>>> import numpy as np
>>> np.set_printoptions(precision=3, suppress=True, linewidth=140, floatmode="fixed")
>>> M = np.tril(np.array([[1, 1, 0, 1, 3, 1, 0, 3, 0, 3],
...     [0, 2, 0, 2, 1, 2, 3, 1, 3, 2],
...     [1, 0, 2, 3, 2, 3, 2, 2, 2, 0],
...     [1, 2, 1, 2, 1, 3, 1, 2, 3, 0],
...     [1, 2, 3, 3, 2, 2, 2, 1, 3, 0],
...     [0, 0, 3, 3, 1, 1, 3, 2, 3, 3],
...     [2, 0, 0, 1, 2, 2, 3, 1, 2, 2],
...     [3, 3, 2, 0, 2, 2, 0, 2, 0, 3],
...     [1, 2, 2, 0, 2, 2, 3, 0, 3, 3],
...     [0, 0, 2, 1, 1, 1, 2, 2, 1, 0]]), -1) + np.eye(10, dtype=int)
>>> M
array([[1, 0, 0, 0, 0, 0, 0, 0, 0, 0],
       [0, 1, 0, 0, 0, 0, 0, 0, 0, 0],
       [1, 0, 1, 0, 0, 0, 0, 0, 0, 0],
       [1, 2, 1, 1, 0, 0, 0, 0, 0, 0],
       [1, 2, 3, 3, 1, 0, 0, 0, 0, 0],
       [0, 0, 3, 3, 1, 1, 0, 0, 0, 0],
       [2, 0, 0, 1, 2, 2, 1, 0, 0, 0],
       [3, 3, 2, 0, 2, 2, 0, 1, 0, 0],
       [1, 2, 2, 0, 2, 2, 3, 0, 1, 0],
       [0, 0, 2, 1, 1, 1, 2, 2, 1, 1]])
>>> # triangular, det is the product of the diagonal
>>> vec = np.array([1, 0, 2, 2, 3, 1, 1, 1, 1, 0])
>>> rhs = M @ vec
>>> rhs
array([ 1,  0,  3,  5, 16, 16, 13, 16, 17, 15])
>>> np.linalg.solve(M.T, M[7])
array([0.000, 0.000, 0.000, 0.000, 0.000, 0.000, 0.000, 1.000, 0.000, 0.000])
>>> np.round(np.linalg.solve(M, M[:, 8]), 3) + 0
array([0.000, 0.000, 0.000, 0.000, 0.000, 0.000, 0.000, 0.000, 1.000, 0.000])
>>> rng = np.random.default_rng(39126)
>>> B = M + rng.integers(-2, 3, (10, 8)) @ rng.integers(-2, 3, (8, 10))
>>> B
array([[  5,   1,   3, -12,  -7,  -4,  10,  -1,  -6, -10],
       [ -4,   7,  -7,  -3,  -8,   1,   1,   6,  11,  -4],
       [  4,   4,   2,   5,  -1,  -1,   2,  -9,   6,  -4],
       [  0,   1,   7,  -4,  -1,   1,  -2,   7, -10,   0],
       [ -3,  10,  -3,   1, -10,   4,   0,  15,   0,  -4],
       [  4,   3,  10,   2,  -2,   6,  -2,  -3, -11,  -3],
       [ -2,  -2,  -1, -20,  -6,  -4,  10,   6,  -2, -10],
       [ 10,  -1,  -1,   5,   2,   2,   5,  -1,  -9,   1],
       [ -2,  -3,   5,   7,  14,  -1,  -2,  -3,   3,   8],
       [ -3,  -9,   0, -12,   1,  -7,   9,   4,   0,  -2]])
>>> np.round(np.linalg.svd(B - M, compute_uv=False), 3) + 0
array([42.282, 28.311, 23.211, 19.813, 12.750,  4.445,  1.980,  1.476,  0.000,  0.000])
>>> np.diff(M, axis=0)
array([[-1,  1,  0,  0,  0,  0,  0,  0,  0,  0],
       [ 1, -1,  1,  0,  0,  0,  0,  0,  0,  0],
       [ 0,  2,  0,  1,  0,  0,  0,  0,  0,  0],
       [ 0,  0,  2,  2,  1,  0,  0,  0,  0,  0],
       [-1, -2,  0,  0,  0,  1,  0,  0,  0,  0],
       [ 2,  0, -3, -2,  1,  1,  1,  0,  0,  0],
       [ 1,  3,  2, -1,  0,  0, -1,  1,  0,  0],
       [-2, -1,  0,  0,  0,  0,  3, -1,  1,  0],
       [-1, -2,  0,  1, -1, -1, -1,  2,  0,  1]])
>>> M.sum(axis=0)
array([10, 10, 14,  9,  9,  8,  6,  3,  2,  1])
>>> M.sum(axis=1)
array([ 1,  1,  2,  5, 10,  8,  8, 13, 13, 11])
>>> M[:, 10]
Traceback (most recent call last):
  File "<python-input-17>", line 1, in <module>
    M[:, 10]
    ~^^^^^^^
IndexError: index 10 is out of bounds for axis 1 with size 10
>>> np.linalg.matrix_rank(M)
np.int64(10)
>>> feats = np.load("block10.npy")
>>> feats
array([[ -4,   4,  -7, -10,  -9,   1,  -9,  -3,  -2,   6,  -2,   1],
       [ -7,   3,  -7,  40,  -4,  -6,  -9,   6,   8,  -4,  -2,  -7],
       [  0,  -9,  -7,  -5,  -3,   6,   5,  -7,  -1,  -9,   2,  -8],
       [  4,   3,  -4,  25,  -2,   7,   1,   0,   5,  -6,  -5,   8]])
>>> left, sig, Vt = np.linalg.svd(feats, full_matrices=False)
>>> np.abs(left[:, 0]).round(6).argmax()
np.int64(1)
>>> sig / sig[0]
array([1.000, 0.405, 0.372, 0.304])
>>> np.allclose(left * sig @ Vt, feats)
True
>>> (sig > 1e-8).sum()
np.int64(4)
>>> round(float(np.sqrt((sig ** 2).sum())), 3), np.round(np.linalg.norm(feats), 3)
(60.836, np.float64(60.836))
>>> left.shape, sig.shape, Vt.shape
((4, 4), (4,), (4, 12))
>>> np.round(left.T @ feats @ Vt.T, 3) + 0
array([[51.507,  0.000,  0.000,  0.000],
       [ 0.000, 20.882,  0.000,  0.000],
       [ 0.000,  0.000, 19.135,  0.000],
       [ 0.000,  0.000,  0.000, 15.677]])
>>> F = np.load("layer18.npy")
>>> F
array([[-3,  6, -3,  0,  0,  6],
       [ 1, -2,  1,  0,  0, -2],
       [-2,  4, -2,  0,  0,  4],
       [-2,  4, -2,  0,  0,  4],
       [ 3, -6,  3,  0,  0, -6],
       [-1,  2, -1,  0,  0,  2],
       [ 2, -4,  2,  0,  0, -4],
       [-1,  2, -1,  0,  0,  2],
       [-1,  2, -1,  0,  0,  2],
       [ 0,  0,  0,  0,  0,  0],
       [-2,  4, -2,  0,  0,  4],
       [ 0,  0,  0,  0,  0,  0]])
>>> [round(float(x), 3) for x in np.linalg.svd(F, compute_uv=False)[:3]]
[19.494, 0.0, 0.0]
>>> np.linalg.cond(F) > 100
np.True_
>>> np.argsort(-np.linalg.norm(F, axis=0).round(6), kind="stable")[:3]
array([1, 5, 0])
>>> np.linalg.matrix_rank(F, rtol=0.1)
np.int64(1)
>>> F @ np.linalg.pinv(F) @ F
array([[-3.000,  6.000, -3.000,  0.000,  0.000,  6.000],
       [ 1.000, -2.000,  1.000,  0.000,  0.000, -2.000],
       [-2.000,  4.000, -2.000,  0.000,  0.000,  4.000],
       [-2.000,  4.000, -2.000,  0.000,  0.000,  4.000],
       [ 3.000, -6.000,  3.000,  0.000,  0.000, -6.000],
       [-1.000,  2.000, -1.000,  0.000,  0.000,  2.000],
       [ 2.000, -4.000,  2.000,  0.000,  0.000, -4.000],
       [-1.000,  2.000, -1.000,  0.000,  0.000,  2.000],
       [-1.000,  2.000, -1.000,  0.000,  0.000,  2.000],
       [ 0.000,  0.000,  0.000,  0.000,  0.000,  0.000],
       [-2.000,  4.000, -2.000,  0.000,  0.000,  4.000],
       [ 0.000,  0.000,  0.000,  0.000,  0.000,  0.000]])
>>> try:
...     np.linalg.inv(F)
... except np.linalg.LinAlgError as e:
...     print("failed:", e)
... 
failed: Last 2 dimensions of the array must be square
>>> np.linalg.lstsq(F[:-1].T, F[-1])[2]
np.int32(1)
>>> np.abs(np.diag(np.linalg.qr(F)[1])) > 1e-9
array([ True, False, False, False, False, False])
>>> np.unique(F.round(6), axis=0).shape
(7, 6)
>>> left, sig, Vt = np.linalg.svd(F)
>>> sig.round(3) + 0
array([19.494,  0.000,  0.000,  0.000,  0.000,  0.000])
>>> B = left[:, :1] @ np.diag(sig[:1]) @ Vt[:1]
>>> B
array([[-3.000,  6.000, -3.000,  0.000,  0.000,  6.000],
       [ 1.000, -2.000,  1.000,  0.000,  0.000, -2.000],
       [-2.000,  4.000, -2.000,  0.000,  0.000,  4.000],
       [-2.000,  4.000, -2.000,  0.000,  0.000,  4.000],
       [ 3.000, -6.000,  3.000,  0.000,  0.000, -6.000],
       [-1.000,  2.000, -1.000,  0.000,  0.000,  2.000],
       [ 2.000, -4.000,  2.000,  0.000,  0.000, -4.000],
       [-1.000,  2.000, -1.000,  0.000,  0.000,  2.000],
       [-1.000,  2.000, -1.000,  0.000,  0.000,  2.000],
       [ 0.000,  0.000,  0.000,  0.000,  0.000,  0.000],
       [-2.000,  4.000, -2.000,  0.000,  0.000,  4.000],
       [ 0.000,  0.000,  0.000,  0.000,  0.000,  0.000]])
>>> np.linalg.matrix_rank(B)
np.int64(1)
>>> np.round(np.linalg.norm(F - B, 2), 3), round(sig[1], 3)
(np.float64(0.0), np.float64(0.0))
>>> np.linalg.matrix_rank(F, rtol=0.05)
np.int64(1)
>>> left, sig, Vt = np.linalg.svd(B)
>>> vecs = Vt[:(sig > 1e-8).sum()]
>>> vec = B[5] + 2 * B[11] + rng.integers(2) * np.eye(6)[3]
>>> vec
array([-1.000,  2.000, -1.000,  0.000,  0.000,  2.000])
>>> np.linalg.matrix_rank(np.vstack([B, vec]))
np.int64(1)
>>> round(float(np.linalg.norm(vec - vecs.T @ vecs @ vec)), 3)
0.0
>>> np.diag(vecs.T @ vecs)
array([0.100, 0.400, 0.100, 0.000, 0.000, 0.400])
>>> f = np.array([2, -2, -1])
>>> np.polyval(f, F[6])
array([ 3, 39,  3, -1, -1, 39])
>>> data = np.loadtxt("dump.csv", delimiter=",")
>>> data
array([[ 1.407, -3.319, -3.849, -1.457,  1.210,  5.014,  3.656, -3.915],
       [-1.758,  8.804,  3.590, -0.703,  3.174, -6.600, -2.942,  7.164],
       [ 0.417, -0.887, -1.841, -1.714,  0.785, -0.116,  0.327,  1.361],
       [-0.801,  2.976,  1.577, -0.984, -1.045, -4.101, -0.829,  7.661],
       [-1.374, -3.185, -0.682,  3.040, -5.022,  4.470,  0.565, -7.849],
       [-0.908,  4.088,  1.066, -0.263, -0.256, -1.843, -0.828, -0.474],
       [ 1.934, -1.491,  0.710, -3.351, -0.404, -2.130, -2.120,  2.298],
       [ 2.180, -2.660, -1.804, -4.627,  1.034,  0.954, -0.381, -3.464],
       [-1.027, -2.606, -1.464,  4.208, -2.917,  2.920, -0.258, -4.158],
       [-0.046,  3.468,  4.219, -2.955,  0.481, -6.068, -3.066,  6.326],
       [ 4.320, -5.607, -1.891, -6.102,  1.364,  1.794,  2.091, -1.024],
       [-0.299,  0.010, -1.542,  0.594,  0.729,  1.878,  0.204, -2.076],
       [-0.932,  1.078,  0.339, -1.477, -0.887, -0.435, -1.290, -2.170],
       [-1.523,  3.299,  2.786,  0.357,  0.787, -2.843, -2.730,  1.275],
       [-0.024,  0.693,  1.001, -2.827,  0.632, -0.530, -2.199, -1.939],
       [ 1.207, -0.351, -0.980, -0.473,  0.421,  0.417, -0.308, -0.898],
       [-0.964, -0.250, -0.401,  3.936,  0.290,  0.773,  2.876,  4.896],
       [-2.106,  1.632, -0.554,  1.560, -0.027,  2.489,  0.714, -3.600],
       [-0.448, -2.698, -0.523,  0.343, -2.665,  3.770,  1.396, -5.707]])
>>> blk = np.stack([data, -1 * data, data[::-1]])
>>> np.einsum("bij,cij->bc", blk, blk)
array([[ 1143.567, -1143.567,   198.482],
       [-1143.567,  1143.567,  -198.482],
       [  198.482,  -198.482,  1143.567]])
>>> np.linalg.norm(blk, axis=(1, 2))
array([33.817, 33.817, 33.817])
>>> (blk @ data.T).shape
(3, 19, 19)
>>> np.linalg.matrix_rank(blk.reshape(3, -1))
np.int64(2)
>>> lab = data[:, 3] > np.median(data[:, 3])
>>> f = data[lab].mean(axis=0) - data[~lab].mean(axis=0)
>>> f
array([-1.497, -0.312, -0.460,  4.098, -1.597,  2.559,  0.857, -3.295])
>>> np.round((((data - data.mean(axis=0)) @ f > 0) == lab).mean(), 3)
np.float64(0.789)
>>> ((data - data.mean(axis=0)) @ f > 0).astype(int)
array([1, 0, 0, 0, 1, 0, 0, 0, 1, 0, 0, 1, 1, 0, 0, 1, 1, 1, 1])
>>> vec = np.array([1, 2, 2, 2, 1, 0, 3, 3])
>>> rhs = data @ vec
>>> b, lr = np.zeros(8), 1 / np.linalg.norm(data, 2) ** 2
>>> for i in range(30):
...     b -= lr * data.T @ (data @ b - rhs)
...     if i % 10 == 0: print(i, round(np.linalg.norm(data @ b - rhs), 3))
... 
0 34.149
10 10.413
20 7.233
>>> round(np.linalg.cond(data), 3)
np.float64(30.424)
>>> P = data @ np.linalg.solve(data.T @ data, data.T)
>>> round(np.trace(P), 3)
np.float64(8.0)
>>> np.round(np.linalg.eigvalsh(P), 3) + 0
array([0.000, 0.000, 0.000, 0.000, 0.000, 0.000, 0.000, 0.000, 0.000, 0.000, 0.000, 1.000, 1.000, 1.000, 1.000, 1.000, 1.000, 1.000, 1.000])
>>> np.allclose(P @ P, P)
True
>>> Z = data[[0, 12]].astype(float)
>>> for _ in range(4):
...     lab = np.linalg.norm(data[:, None] - Z, axis=-1).argmin(axis=1)
...     Z = np.array([data[lab == j].mean(axis=0) for j in range(2)])
... 
>>> lab
array([0, 1, 1, 1, 0, 1, 1, 0, 0, 1, 0, 0, 1, 1, 1, 0, 1, 0, 0])
>>> np.bincount(lab)
array([ 9, 10])
>>> Z[1] - Z[0]
array([-0.889,  4.265,  2.781, -0.674,  1.008, -5.023, -2.133,  6.272])
>>> J = np.load("test7.npy")
>>> J
array([[ 0, -1, -1, -2,  0,  0, -3,  2,  0,  1,  0,  2],
       [ 0,  0,  3,  2,  2,  3,  3,  1,  0,  0,  3,  0],
       [ 0,  0,  0,  0,  0,  2, -2, -3,  2,  1,  0, -2],
       [ 0,  0,  0,  0,  2, -2,  0, -2, -1,  3,  2,  1],
       [ 0,  0,  0,  0,  0, -3,  2, -1, -1,  1,  1, -2],
       [ 0,  0,  0,  0,  0,  0, -2, -3, -3, -2,  1,  1],
       [ 0,  0,  0,  0,  0,  0,  0,  3,  1,  3,  3, -1],
       [ 0,  0,  0,  0,  0,  0,  0,  0,  0,  3,  1,  3],
       [ 0,  0,  0,  0,  0,  0,  0,  0,  0, -2, -1,  0],
       [ 0,  0,  0,  0,  0,  0,  0,  0,  0,  0,  0,  2],
       [ 0,  0,  0,  0,  0,  0,  0,  0,  0,  0,  0, -2],
       [ 0,  0,  0,  0,  0,  0,  0,  0,  0,  0,  0,  0]])
>>> # triangular: eigenvalues sit on the diagonal
>>> left, sig, Vt = np.linalg.svd(J)
>>> vecs = Vt[:(sig > 1e-8).sum()]
>>> vec = J[9] + -1 * J[4] + rng.integers(2) * np.eye(12)[0]
>>> vec
array([ 0.000,  0.000,  0.000,  0.000,  0.000,  3.000, -2.000,  1.000,  1.000, -1.000, -1.000,  4.000])
>>> round(np.linalg.norm(vec - vecs.T @ vecs @ vec), 3)
np.float64(0.0)
>>> np.linalg.matrix_rank(np.vstack([J, vec]))
np.int64(10)
>>> D = np.linalg.norm(data[:, None] - data[None], axis=-1)
>>> np.linalg.matrix_rank(D ** 2)
np.int64(10)
>>> (D + 1e9 * np.eye(19)).round(6).argmin(axis=1)
array([18,  9, 15,  9, 18, 13,  2, 10, 18,  3,  7, 15, 14,  5, 12, 11,  2, 11,  4])
>>> D.shape
(19, 19)
>>> D.mean(axis=1).argmax()
np.int64(1)
>>> D[:5, :5]
array([[ 0.000, 22.758,  8.741, 17.789, 10.108],
       [22.758,  0.000, 14.875,  8.232, 24.567],
       [ 8.741, 14.875,  0.000,  9.427, 13.117],
       [17.789,  8.232,  9.427,  0.000, 19.783],
       [10.108, 24.567, 13.117, 19.783,  0.000]])
>>> np.flatnonzero(D[13] < D.mean() / 2)
array([ 5, 13])
>>> np.unravel_index(D.round(6).argmax(), D.shape)
(np.int64(1), np.int64(4))
